$ python3 -q
>>> import numpy as np
>>> np.set_printoptions(suppress=True, linewidth=100)
>>> K = np.tril(np.array([[2, 2, 1, 1, 2, 3, 1, 3, 2],
...     [0, 3, 0, 1, 0, 1, 2, 2, 3],
...     [2, 0, 0, 3, 1, 2, 2, 2, 0],
...     [3, 0, 3, 1, 3, 2, 2, 0, 0],
...     [1, 1, 3, 2, 1, 3, 1, 1, 1],
...     [0, 2, 0, 2, 0, 1, 2, 1, 0],
...     [1, 3, 0, 3, 1, 3, 0, 3, 1],
...     [0, 3, 3, 1, 0, 1, 0, 2, 3],
...     [2, 1, 1, 1, 1, 1, 3, 2, 0]]), -1) + np.eye(9, dtype=int)
>>> print(K)
[[1 0 0 0 0 0 0 0 0]
 [0 1 0 0 0 0 0 0 0]
 [2 0 1 0 0 0 0 0 0]
 [3 0 3 1 0 0 0 0 0]
 [1 1 3 2 1 0 0 0 0]
 [0 2 0 2 0 1 0 0 0]
 [1 3 0 3 1 3 1 0 0]
 [0 3 3 1 0 1 0 1 0]
 [2 1 1 1 1 1 3 2 1]]
>>> x0 = np.array([1, -1, -1, -1, 0, 2, 0, 0, -2])
>>> target = K @ x0
>>> c, lr = np.zeros(9), 1 / np.linalg.norm(K, 2) ** 2
>>> for i in range(3):
...     c -= lr * K.T @ (K @ c - target)
...     if i % 1 == 0: print(i, round(np.linalg.norm(K @ c - target), 2))
... 
0 5.29
1 4.67
2 4.18
>>> print(c.round(2) + 0)
[ 0.13 -0.37 -0.7  -0.22 -0.05  0.09  0.08 -0.13  0.  ]
>>> print(np.allclose(K @ K.T, K.T @ K))
False
>>> print((K - K.T) / 2)
[[ 0.   0.  -1.  -1.5 -0.5  0.  -0.5  0.  -1. ]
 [ 0.   0.   0.   0.  -0.5 -1.  -1.5 -1.5 -0.5]
 [ 1.   0.   0.  -1.5 -1.5  0.   0.  -1.5 -0.5]
 [ 1.5  0.   1.5  0.  -1.  -1.  -1.5 -0.5 -0.5]
 [ 0.5  0.5  1.5  1.   0.   0.  -0.5  0.  -0.5]
 [ 0.   1.   0.   1.   0.   0.  -1.5 -0.5 -0.5]
 [ 0.5  1.5  0.   1.5  0.5  1.5  0.   0.  -1.5]
 [ 0.   1.5  1.5  0.5  0.   0.5  0.   0.  -1. ]
 [ 1.   0.5  0.5  0.5  0.5  0.5  1.5  1.   0. ]]
>>> print(np.trace(K))
9
>>> print(np.linalg.matrix_power(K, 2))
[[ 1  0  0  0  0  0  0  0  0]
 [ 0  1  0  0  0  0  0  0  0]
 [ 4  0  1  0  0  0  0  0  0]
 [12  0  6  1  0  0  0  0  0]
 [14  2 12  4  1  0  0  0  0]
 [ 6  4  6  4  0  1  0  0  0]
 [12 13 12 14  2  6  1  0  0]
 [ 9  8  9  4  0  2  0  1  0]
 [13 20 14 17  5 13  6  4  1]]
>>> print(np.round(np.sort(np.abs(np.linalg.eigvals(K))), 2))
[1. 1. 1. 1. 1. 1. 1. 1. 1.]
>>> print(np.allclose(K, K.T))
False
>>> rng = np.random.default_rng(9733)
>>> labels = rng.permutation(9)
>>> print(labels)
[1 0 6 4 8 3 7 5 2]
>>> A2 = K[labels][:, labels]
>>> print(np.diag(A2))
[1 1 1 1 1 1 1 1 1]
>>> print(A2)
[[1 0 0 0 0 0 0 0 0]
 [0 1 0 0 0 0 0 0 0]
 [3 1 1 1 0 3 0 3 0]
 [1 1 0 1 0 2 0 0 3]
 [1 2 3 1 1 1 2 1 1]
 [0 3 0 0 0 1 0 0 3]
 [3 0 0 0 0 1 1 1 3]
 [2 0 0 0 0 2 0 1 0]
 [0 2 0 0 0 0 0 0 1]]
>>> print(np.round(np.sort(np.abs(np.linalg.eigvals(A2))), 2))
[1. 1. 1. 1. 1. 1. 1. 1. 1.]
>>> J = np.load("block1.npy")
>>> print(J)
[[ 8 16 16 32 24  0 16 40]
 [ 6 12 12 24 18  0 12 30]
 [ 9 18 18 36 27  0 18 45]
 [ 0  0  0  0  0  0  0  0]
 [ 9 18 18 36 27  0 18 45]]
>>> # row 4 repeats row 2
>>> print(round(float(np.trace(np.linalg.pinv(J) @ J)), 2))
1.0
>>> print(np.round(J @ np.linalg.pinv(J) @ J, 2))
[[ 8. 16. 16. 32. 24.  0. 16. 40.]
 [ 6. 12. 12. 24. 18.  0. 12. 30.]
 [ 9. 18. 18. 36. 27.  0. 18. 45.]
 [ 0.  0.  0.  0.  0.  0.  0.  0.]
 [ 9. 18. 18. 36. 27.  0. 18. 45.]]
>>> rk = np.linalg.matrix_rank(J)
>>> print(rk)
1
>>> null = np.linalg.svd(J)[2][rk:].T
>>> print(np.round(null @ null.T, 2))
[[ 0.98 -0.03 -0.03 -0.06 -0.05  0.   -0.03 -0.08]
 [-0.03  0.94 -0.06 -0.13 -0.1   0.   -0.06 -0.16]
 [-0.03 -0.06  0.94 -0.13 -0.1   0.   -0.06 -0.16]
 [-0.06 -0.13 -0.13  0.75 -0.19  0.   -0.13 -0.32]
 [-0.05 -0.1  -0.1  -0.19  0.86  0.   -0.1  -0.24]
 [ 0.    0.    0.    0.    0.    1.    0.    0.  ]
 [-0.03 -0.06 -0.06 -0.13 -0.1   0.    0.94 -0.16]
 [-0.08 -0.16 -0.16 -0.32 -0.24  0.   -0.16  0.6 ]]
>>> print([int(np.linalg.matrix_rank(J[:i])) for i in range(1, len(J) + 1)])
[1, 1, 1, 1, 1]
>>> print([int(np.linalg.matrix_rank(J[:, :j + 1])) for j in range(8)])
[1, 1, 1, 1, 1, 1, 1, 1]
>>> print(null.shape)
(8, 7)
>>> U, sig, VT = np.linalg.svd(J, full_matrices=False)
>>> print(np.round(U.T @ U, 2) + 0)
[[1. 0. 0. 0. 0.]
 [0. 1. 0. 0. 0.]
 [0. 0. 1. 0. 0.]
 [0. 0. 0. 1. 0.]
 [0. 0. 0. 0. 1.]]
>>> print(np.round(np.sqrt((sig ** 2).sum()), 2), np.round(np.linalg.norm(J), 2))
128.48 128.48
>>> print((sig > 1e-8).sum())
1
>>> print(np.abs(U[:, 0]).round(6).argmax())
2
>>> print(np.round(sig / sig[0], 2) + 0)
[1. 0. 0. 0. 0.]
>>> print(np.cumsum(sig ** 2) / np.sum(sig ** 2))
[1. 1. 1. 1. 1.]
>>> r0 = np.array([-4, -1, -1, -5, -4, 3, 5, 4, 0])
>>> g = np.array([0, 9, 4, 3, 6, 3, 0])
>>> F = r0[:, None] + g[None, :]
>>> print(F)
[[-4  5  0 -1  2 -1 -4]
 [-1  8  3  2  5  2 -1]
 [-1  8  3  2  5  2 -1]
 [-5  4 -1 -2  1 -2 -5]
 [-4  5  0 -1  2 -1 -4]
 [ 3 12  7  6  9  6  3]
 [ 5 14  9  8 11  8  5]
 [ 4 13  8  7 10  7  4]
 [ 0  9  4  3  6  3  0]]
>>> # rows and columns are dependent
>>> print(np.unique(F.round(6), axis=0).shape)
(7, 7)
>>> print(np.abs(np.diag(np.linalg.qr(F)[1])) > 1e-9)
[ True  True False False False False False]
>>> print(np.linalg.lstsq(F[:-1].T, F[-1])[2])
2
>>> t = np.sort(rng.uniform(-2, 2, 22))
>>> W0 = np.c_[t, t ** 2, t ** 3] @ np.array([[2, 0, -3, 2, -1, 1, 3, 3],
...     [0, 2, 3, 1, 2, 1, 3, 0],
...     [1, 1, -3, 0, -1, 3, 1, 2]])
>>> print(W0.round(2))
[[-11.14   0.24  38.88  -0.12  16.71 -19.99  -1.82 -20.35]
 [-10.18   0.48  35.35  -0.26  15.25 -17.76  -1.64 -18.49]
 [-10.09   0.5   35.02  -0.27  15.11 -17.56  -1.62 -18.32]
 [ -7.54   0.99  25.66  -0.61  11.19 -11.85  -1.24 -13.45]
 [ -6.38   1.12  21.39  -0.75   9.38  -9.38  -1.13 -11.26]
 [ -5.85   1.16  19.43  -0.81   8.54  -8.29  -1.08 -10.26]
 [ -5.7    1.17  18.9   -0.82   8.31  -7.99  -1.07  -9.98]
 [ -5.3    1.18  17.41  -0.86   7.68  -7.18  -1.05  -9.23]
 [ -3.47   1.08  10.69  -0.99   4.75  -3.77  -1.    -5.84]
 [ -2.29   0.82   6.46  -0.98   2.86  -1.93  -1.    -3.73]
 [ -0.45   0.09   0.84  -0.39   0.33  -0.2   -0.53  -0.69]
 [ -0.35   0.06   0.63  -0.32   0.24  -0.16  -0.44  -0.53]
 [  0.28   0.04  -0.36   0.29  -0.1    0.16   0.47   0.42]
 [  0.28   0.04  -0.37   0.3   -0.1    0.17   0.48   0.43]
 [  0.73   0.28  -0.8    0.81  -0.15   0.59   1.44   1.12]
 [  1.05   0.55  -1.07   1.17  -0.13   1.01   2.2    1.63]
 [  1.51   1.04  -1.45   1.65  -0.09   1.77   3.32   2.38]
 [  2.56   2.39  -2.49   2.64  -0.01   3.97   5.94   4.21]
 [  4.02   4.46  -4.32   3.77  -0.04   7.56   9.41   6.87]
 [  4.3    4.85  -4.7    3.96  -0.06   8.27  10.04   7.37]
 [  9.4   12.27 -13.13   6.83  -1.14  22.46  20.9   17.01]
 [  9.81  12.85 -13.86   7.02  -1.27  23.62  21.7   17.78]]
>>> D = np.linalg.norm(W0[:, None] - W0[None], axis=-1)
>>> print(np.flatnonzero(D[2] < D.mean() / 2))
[0 1 2 3]
>>> print(D.mean(axis=1).argmax())
21
>>> print(D.shape)
(22, 22)
>>> print(round(np.trace(np.linalg.pinv(W0) @ W0), 2))
3.0
>>> print(np.unique(W0.round(6), axis=0).shape)
(22, 8)
>>> print(np.allclose(W0[:-1].T @ np.linalg.lstsq(W0[:-1].T, W0[-1])[0], W0[-1]))
True
>>> print(np.abs(np.diag(np.linalg.qr(W0)[1])) > 1e-9)
[ True  True  True False False False False False]
